>>> import numpy as np
>>> from numpy import linalg as LA
>>> np.set_printoptions(precision=3, suppress=True, linewidth=160)
>>> tidy = lambda a: np.round(a, 3) + 0
>>> other = np.array([[3, 0, 1, 1, 0, 2, 2],
...     [1, 1, 1, 1, 1, 2, 2],
...     [3, 2, 0, 0, 3, 1, 2],
...     [0, 1, 0, 1, 3, 2, 0],
...     [0, 0, 1, 0, 0, 1, 0],
...     [0, 1, 3, 0, 0, 0, 3],
...     [2, 0, 0, 1, 1, 0, 1]])
>>> mat = np.triu(other, 1)
>>> print(mat)
[[0 0 1 1 0 2 2]
 [0 0 1 1 1 2 2]
 [0 0 0 0 3 1 2]
 [0 0 0 0 3 2 0]
 [0 0 0 0 0 1 0]
 [0 0 0 0 0 0 3]
 [0 0 0 0 0 0 0]]
>>> # rank 4
>>> rank = LA.matrix_rank(mat)
>>> print(rank)
4
>>> N = LA.svd(mat)[2][rank:].T
>>> print(np.allclose(mat @ N, 0))
True
>>> print([int(LA.matrix_rank(mat[:i])) for i in range(1, len(mat) + 1)])
[1, 2, 3, 4, 4, 4, 4]
>>> print([int(LA.matrix_rank(mat[:, :j + 1])) for j in range(7)])
[0, 0, 1, 1, 2, 3, 4]
>>> U, sigma, vt = LA.svd(mat)
>>> print(np.argmax(sigma[:-1] / (sigma[1:] + 1e-6)) + 1)
4
>>> print(tidy(sigma))
[6.243 3.576 2.41  0.661 0.    0.    0.   ]
>>> other = U[:, :4] @ np.diag(sigma[:4]) @ vt[:4]
>>> print(LA.matrix_rank(mat, rtol=0.05))
4
>>> print(tidy(np.abs(mat - other).max()))
0.0
>>> print(tidy(other))
[[0. 0. 1. 1. 0. 2. 2.]
 [0. 0. 1. 1. 1. 2. 2.]
 [0. 0. 0. 0. 3. 1. 2.]
 [0. 0. 0. 0. 3. 2. 0.]
 [0. 0. 0. 0. 0. 1. 0.]
 [0. 0. 0. 0. 0. 0. 3.]
 [0. 0. 0. 0. 0. 0. 0.]]
>>> print(np.diff(mat, axis=0))
[[ 0  0  0  0  1  0  0]
 [ 0  0 -1 -1  2 -1  0]
 [ 0  0  0  0  0  1 -2]
 [ 0  0  0  0 -3 -1  0]
 [ 0  0  0  0  0 -1  3]
 [ 0  0  0  0  0  0 -3]]
>>> print(tidy(LA.norm(mat)))
7.616
>>> print(LA.matrix_rank(mat))
4
>>> print(np.unravel_index(np.abs(mat).argmax(), mat.shape))
(np.int64(2), np.int64(4))
>>> print(tidy(LA.svd(mat, compute_uv=False)))
[6.243 3.576 2.41  0.661 0.    0.    0.   ]
>>> print(mat.shape)
(7, 7)
>>> print(mat.sum(axis=0))
[0 0 2 2 7 8 9]
>>> print(mat.sum(axis=1))
[6 7 6 5 1 3 0]
>>> print(mat - mat[0])
[[ 0  0  0  0  0  0  0]
 [ 0  0  0  0  1  0  0]
 [ 0  0 -1 -1  3 -1  0]
 [ 0  0 -1 -1  3  0 -2]
 [ 0  0 -1 -1  0 -1 -2]
 [ 0  0 -1 -1  0 -2  1]
 [ 0  0 -1 -1  0 -2 -2]]
>>> K = np.load("test3.npy")
>>> print(K)
[[-3.  1.  0.  0.]
 [ 0. -3.  1.  0.]
 [ 0.  0. -3.  1.]
 [ 0.  0.  0. -3.]]
>>> # triangular
>>> vec = np.array([1, 0, 1, 1])
>>> print((K * vec).sum(axis=1))
[-3.  1. -2. -3.]
>>> print(K @ np.eye(4)[1])
[ 1. -3.  0.  0.]
>>> other = np.array([[-2, 1], [1, -2], [1, 2], [2, -2]])
>>> print(np.einsum("ik,kj->ij", K, other))
[[ 7. -5.]
 [-2.  8.]
 [-1. -8.]
 [-6.  6.]]
>>> print(np.einsum("ij,ij->i", K, K))
[10. 10. 10.  9.]
>>> print(tidy(LA.norm(K, axis=0)))
[3.    3.162 3.162 3.162]
>>> print(tidy(LA.norm(K, 1)), tidy(LA.norm(K, np.inf)))
4.0 4.0
>>> print(tidy(LA.norm(K, 2)))
3.839
>>> print(tidy(LA.norm(K, axis=1)))
[3.162 3.162 3.162 3.   ]
